$ python3 -q
>>> import numpy as np
>>> import numpy.linalg as la
>>> np.set_printoptions(precision=3, suppress=True, linewidth=140, floatmode="fixed")
>>> K = np.load("m.npy")
>>> K
array([[  0,  10,  -2,   4,  -8,   6,   2,  -5,   9,   2,   6,   0,   2],
       [-10,   0,   5,  -7,  10,  12,   0,  -9,   5,  -1,   8,   1,  -8],
       [  2,  -5,   0,  -7,  -1,  14,  -1,   4,   0,  -1,   0,   5,   8],
       [ -4,   7,   7,   0,   0,  15,   0,  13, -13,   1,  -4,  10,   1],
       [  8, -10,   1,   0,   0,  -1,  -4,   3,   2,   9,   0,   3,   4],
       [ -6, -12, -14, -15,   1,   0,   8,  10,  -1,   0,   1,   3,  -4],
       [ -2,   0,   1,   0,   4,  -8,   0,   1,  -3,   3,   1,   2,  -8],
       [  5,   9,  -4, -13,  -3, -10,  -1,   0,  -4, -15,   2,  -8,  -7],
       [ -9,  -5,   0,  13,  -2,   1,   3,   4,   0, -13,  -2,   0,   0],
       [ -2,   1,   1,  -1,  -9,   0,  -3,  15,  13,   0,   3,  -8, -13],
       [ -6,  -8,   0,   4,   0,  -1,  -1,  -2,   2,  -3,   0,  -5, -16],
       [  0,  -1,  -5, -10,  -3,  -3,  -2,   8,   0,   8,   5,   0,   0],
       [ -2,   8,  -8,  -1,  -4,   4,   8,   7,   0,  13,  16,   0,   0]])
>>> np.allclose(K @ K.T, K.T @ K)
True
>>> round(np.abs(la.eigvals(K)).max(), 3)
np.float64(36.686)
>>> round(float(la.det(K)), 3)
0.116
>>> left, sig, VT = la.svd(K)
>>> vecs = VT[:(sig > 1e-8).sum()]
>>> rng = np.random.default_rng(46)
>>> x = K[11] + -2 * K[12] + rng.integers(2) * np.eye(13)[10]
>>> x
array([  4.000, -17.000,  11.000,  -8.000,   5.000, -11.000, -18.000,  -6.000,   0.000, -18.000, -26.000,   0.000,   0.000])
>>> np.allclose(vecs.T @ vecs @ x, x)
False
>>> x = np.array([-3, 3, 0, -2, -2, 2, 0, 2, -1, 0, 0, 1, 0])
>>> np.round(la.eigvals(K).real, 3) + 0
array([0.000, 0.000, 0.000, 0.000, 0.000, 0.000, 0.000, 0.000, 0.000, 0.000, 0.000, 0.000, 0.000])
>>> round(float(la.det(K)), 3)
0.116
>>> q = la.solve(np.eye(13) - K, np.eye(13) + K)
>>> round(float(la.det(q)), 3)
1.0
>>> np.abs(np.diag(la.qr(K)[1])) > 1e-9
array([ True,  True,  True,  True,  True,  True,  True,  True,  True,  True,  True,  True, False])
>>> np.unique(K.round(6), axis=0).shape
(13, 13)
>>> round(np.trace(la.pinv(K) @ K), 3)
np.float64(12.0)
>>> np.allclose(K[:-1].T @ la.lstsq(K[:-1].T, K[-1])[0], K[-1])
True
>>> J = np.loadtxt("dump.csv", delimiter=",")
>>> J
array([[0.012, 0.012, 0.058, 0.035, 0.058, 0.058],
       [0.012, 0.012, 0.058, 0.035, 0.058, 0.058],
       [0.058, 0.058, 0.291, 0.174, 0.291, 0.291],
       [0.035, 0.035, 0.174, 0.105, 0.174, 0.174],
       [0.058, 0.058, 0.291, 0.174, 0.291, 0.291],
       [0.058, 0.058, 0.291, 0.174, 0.291, 0.291]])
>>> x = np.array([3, 3, 0, 3, 3, 1])
>>> (x - J @ x) @ (J @ x)
np.float64(0.0)
>>> J @ x
array([0.407, 0.407, 2.035, 1.221, 2.035, 2.035])
>>> Y = np.array([[0, -3, -3, -1],
...     [2, 2, -1, 0],
...     [-3, 2, 0, -1],
...     [2, 3, 0, 1],
...     [1, 1, 0, 0],
...     [2, 0, -3, 3],
...     [-3, 2, 2, -1],
...     [-2, 3, -2, 1],
...     [3, 3, 1, 2],
...     [-1, 1, -1, -3],
...     [3, 1, 3, -2],
...     [2, 0, -1, 1],
...     [-3, -1, -1, -2]])
>>> Z = np.array([[2, 1, -2, 3, 3, 1],
...     [2, -3, 1, 3, -2, -2],
...     [-2, -2, 0, -2, 3, 0],
...     [-2, -1, -1, 1, 2, 0]])
>>> A = Y @ Z
>>> A
array([[  2,  16,  -2,  -4,  -5,   6],
       [ 10,  -2,  -2,  14,  -1,  -2],
       [  0,  -8,   9,  -4, -15,  -7],
       [  8,  -8,  -2,  16,   2,  -4],
       [  4,  -2,  -1,   6,   1,  -1],
       [  4,   5,  -7,  15,   3,   2],
       [ -4, -12,   9,  -8,  -9,  -7],
       [  4,  -8,   6,   8, -16,  -8],
       [  6, -10,  -5,  18,  10,  -3],
       [  8,   1,   6,  -1, -14,  -3],
       [  6,  -4,  -3,   4,  12,   1],
       [  4,   3,  -5,   9,   5,   2],
       [ -2,   4,   7, -12, -14,  -1]])
>>> left, sig, VT = la.svd(A, full_matrices=False)
>>> round(float(np.sqrt((sig ** 2).sum())), 3), round(la.norm(A), 3)
(67.142, np.float64(67.142))
>>> np.cumsum(sig ** 2) / np.sum(sig ** 2)
array([0.524, 0.842, 0.981, 1.000, 1.000, 1.000])
>>> left.shape, sig.shape, VT.shape
((13, 6), (6,), (6, 6))
>>> np.allclose(left * sig @ VT, A)
True
>>> (sig > 1e-8).sum()
np.int64(4)
>>> np.round(sig / sig[0], 3) + 0
array([1.000, 0.779, 0.514, 0.193, 0.000, 0.000])
>>> np.round(left.T @ A @ VT.T, 3) + 0
array([[48.613,  0.000,  0.000,  0.000,  0.000,  0.000],
       [ 0.000, 37.860,  0.000,  0.000,  0.000,  0.000],
       [ 0.000,  0.000, 24.976,  0.000,  0.000,  0.000],
       [ 0.000,  0.000,  0.000,  9.360,  0.000,  0.000],
       [ 0.000,  0.000,  0.000,  0.000,  0.000,  0.000],
       [ 0.000,  0.000,  0.000,  0.000,  0.000,  0.000]])
>>> round(float(np.trace(la.pinv(A) @ A)), 3)
4.0
>>> np.round(A @ la.pinv(A) @ A, 3) + 0
array([[  2.000,  16.000,  -2.000,  -4.000,  -5.000,   6.000],
       [ 10.000,  -2.000,  -2.000,  14.000,  -1.000,  -2.000],
       [  0.000,  -8.000,   9.000,  -4.000, -15.000,  -7.000],
       [  8.000,  -8.000,  -2.000,  16.000,   2.000,  -4.000],
       [  4.000,  -2.000,  -1.000,   6.000,   1.000,  -1.000],
       [  4.000,   5.000,  -7.000,  15.000,   3.000,   2.000],
       [ -4.000, -12.000,   9.000,  -8.000,  -9.000,  -7.000],
       [  4.000,  -8.000,   6.000,   8.000, -16.000,  -8.000],
       [  6.000, -10.000,  -5.000,  18.000,  10.000,  -3.000],
       [  8.000,   1.000,   6.000,  -1.000, -14.000,  -3.000],
       [  6.000,  -4.000,  -3.000,   4.000,  12.000,   1.000],
       [  4.000,   3.000,  -5.000,   9.000,   5.000,   2.000],
       [ -2.000,   4.000,   7.000, -12.000, -14.000,  -1.000]])
>>> la.lstsq(A[:-1].T, A[-1])[2]
np.int32(4)
>>> np.abs(np.diag(la.qr(A)[1])) > 1e-9
array([ True,  True,  True,  True, False, False])
>>> Ac = A - A.mean(axis=0)
>>> vecs = la.svd(Ac)[2][:4]
>>> Y = Ac - Ac @ vecs.T @ vecs
>>> la.norm(Y, axis=1).round(6).argmax()
np.int64(0)
>>> np.round(la.norm(Y) / la.norm(Ac), 3)
np.float64(0.0)
>>> np.diag(vecs.T @ vecs)
array([0.979, 0.797, 0.246, 0.908, 0.886, 0.184])
>>> t3 = np.stack([A, -1 * A, A[::-1]])
>>> (t3 @ A.T).shape
(3, 13, 13)
>>> la.matrix_rank(t3)
array([4, 4, 4])
>>> t3.sum(axis=0)
array([[ -2,   4,   7, -12, -14,  -1],
       [  4,   3,  -5,   9,   5,   2],
       [  6,  -4,  -3,   4,  12,   1],
       [  8,   1,   6,  -1, -14,  -3],
       [  6, -10,  -5,  18,  10,  -3],
       [  4,  -8,   6,   8, -16,  -8],
       [ -4, -12,   9,  -8,  -9,  -7],
       [  4,   5,  -7,  15,   3,   2],
       [  4,  -2,  -1,   6,   1,  -1],
       [  8,  -8,  -2,  16,   2,  -4],
       [  0,  -8,   9,  -4, -15,  -7],
       [ 10,  -2,  -2,  14,  -1,  -2],
       [  2,  16,  -2,  -4,  -5,   6]])
>>> np.einsum("bij,cij->bc", t3, t3)
array([[ 4508, -4508,  1021],
       [-4508,  4508, -1021],
       [ 1021, -1021,  4508]])
>>> data = np.loadtxt("a.csv", delimiter=",")
>>> data
array([[ 5.933, -6.184,  4.679, -1.991],
       [ 2.459,  5.686,  5.094, -0.957],
       [ 8.041, -4.971,  4.156, -2.782],
       [ 6.261, -3.609,  5.284, -0.632],
       [ 6.363, -3.684,  4.171, -3.093],
       [ 3.812,  7.142,  5.205,  1.213],
       [ 8.025, -6.146,  3.530, -2.213],
       [ 1.015,  5.161,  4.279, -2.306],
       [ 2.478,  8.041,  5.335,  0.312],
       [ 1.615,  5.898,  6.659, -2.227],
       [ 7.593, -5.923,  4.578, -2.941],
       [ 1.745,  4.573,  7.020,  0.062],
       [ 6.933, -5.026,  0.148,  0.750],
       [ 7.799, -5.251,  4.920, -2.073],
       [ 8.063, -6.264,  1.798, -2.104],
       [ 0.820, -2.624,  6.506,  4.655],
       [ 0.888, -3.065,  6.052,  5.334],
       [ 0.100, -2.803,  6.377,  5.448],
       [ 1.332,  5.274,  5.894, -0.279],
       [ 2.602, -3.413,  5.568,  3.392],
       [ 1.312, -3.386,  6.526,  6.940],
       [ 0.940, -2.660,  5.699,  4.893],
       [ 0.812, -2.766,  6.046,  3.806],
       [ 7.174, -5.248,  4.695, -1.523],
       [ 7.439, -5.943,  2.854, -2.814],
       [ 7.046, -4.300,  5.468, -3.060]])
>>> data.reshape(-1, 2)
array([[ 5.933, -6.184],
       [ 4.679, -1.991],
       [ 2.459,  5.686],
       [ 5.094, -0.957],
       [ 8.041, -4.971],
       [ 4.156, -2.782],
       [ 6.261, -3.609],
       [ 5.284, -0.632],
       [ 6.363, -3.684],
       [ 4.171, -3.093],
       [ 3.812,  7.142],
       [ 5.205,  1.213],
       [ 8.025, -6.146],
       [ 3.530, -2.213],
       [ 1.015,  5.161],
       [ 4.279, -2.306],
       [ 2.478,  8.041],
       [ 5.335,  0.312],
       [ 1.615,  5.898],
       [ 6.659, -2.227],
       [ 7.593, -5.923],
       [ 4.578, -2.941],
       [ 1.745,  4.573],
       [ 7.020,  0.062],
       [ 6.933, -5.026],
       [ 0.148,  0.750],
       [ 7.799, -5.251],
       [ 4.920, -2.073],
       [ 8.063, -6.264],
       [ 1.798, -2.104],
       [ 0.820, -2.624],
       [ 6.506,  4.655],
       [ 0.888, -3.065],
       [ 6.052,  5.334],
       [ 0.100, -2.803],
       [ 6.377,  5.448],
       [ 1.332,  5.274],
       [ 5.894, -0.279],
       [ 2.602, -3.413],
       [ 5.568,  3.392],
       [ 1.312, -3.386],
       [ 6.526,  6.940],
       [ 0.940, -2.660],
       [ 5.699,  4.893],
       [ 0.812, -2.766],
       [ 6.046,  3.806],
       [ 7.174, -5.248],
       [ 4.695, -1.523],
       [ 7.439, -5.943],
       [ 2.854, -2.814],
       [ 7.046, -4.300],
       [ 5.468, -3.060]])
>>> data.reshape(2, -1)
array([[ 5.933, -6.184,  4.679, -1.991,  2.459,  5.686,  5.094, -0.957,  8.041, -4.971,  4.156, -2.782,  6.261, -3.609,  5.284, -0.632,
         6.363, -3.684,  4.171, -3.093,  3.812,  7.142,  5.205,  1.213,  8.025, -6.146,  3.530, -2.213,  1.015,  5.161,  4.279, -2.306,
         2.478,  8.041,  5.335,  0.312,  1.615,  5.898,  6.659, -2.227,  7.593, -5.923,  4.578, -2.941,  1.745,  4.573,  7.020,  0.062,
         6.933, -5.026,  0.148,  0.750],
       [ 7.799, -5.251,  4.920, -2.073,  8.063, -6.264,  1.798, -2.104,  0.820, -2.624,  6.506,  4.655,  0.888, -3.065,  6.052,  5.334,
         0.100, -2.803,  6.377,  5.448,  1.332,  5.274,  5.894, -0.279,  2.602, -3.413,  5.568,  3.392,  1.312, -3.386,  6.526,  6.940,
         0.940, -2.660,  5.699,  4.893,  0.812, -2.766,  6.046,  3.806,  7.174, -5.248,  4.695, -1.523,  7.439, -5.943,  2.854, -2.814,
         7.046, -4.300,  5.468, -3.060]])
>>> t3 = data.reshape(26, 2, -1)
>>> t3.transpose(1, 0, 2)
array([[[ 5.933, -6.184],
        [ 2.459,  5.686],
        [ 8.041, -4.971],
        [ 6.261, -3.609],
        [ 6.363, -3.684],
        [ 3.812,  7.142],
        [ 8.025, -6.146],
        [ 1.015,  5.161],
        [ 2.478,  8.041],
        [ 1.615,  5.898],
        [ 7.593, -5.923],
        [ 1.745,  4.573],
        [ 6.933, -5.026],
        [ 7.799, -5.251],
        [ 8.063, -6.264],
        [ 0.820, -2.624],
        [ 0.888, -3.065],
        [ 0.100, -2.803],
        [ 1.332,  5.274],
        [ 2.602, -3.413],
        [ 1.312, -3.386],
        [ 0.940, -2.660],
        [ 0.812, -2.766],
        [ 7.174, -5.248],
        [ 7.439, -5.943],
        [ 7.046, -4.300]],

       [[ 4.679, -1.991],
        [ 5.094, -0.957],
        [ 4.156, -2.782],
        [ 5.284, -0.632],
        [ 4.171, -3.093],
        [ 5.205,  1.213],
        [ 3.530, -2.213],
        [ 4.279, -2.306],
        [ 5.335,  0.312],
        [ 6.659, -2.227],
        [ 4.578, -2.941],
        [ 7.020,  0.062],
        [ 0.148,  0.750],
        [ 4.920, -2.073],
        [ 1.798, -2.104],
        [ 6.506,  4.655],
        [ 6.052,  5.334],
        [ 6.377,  5.448],
        [ 5.894, -0.279],
        [ 5.568,  3.392],
        [ 6.526,  6.940],
        [ 5.699,  4.893],
        [ 6.046,  3.806],
        [ 4.695, -1.523],
        [ 2.854, -2.814],
        [ 5.468, -3.060]]])
>>> t3.shape
(26, 2, 2)
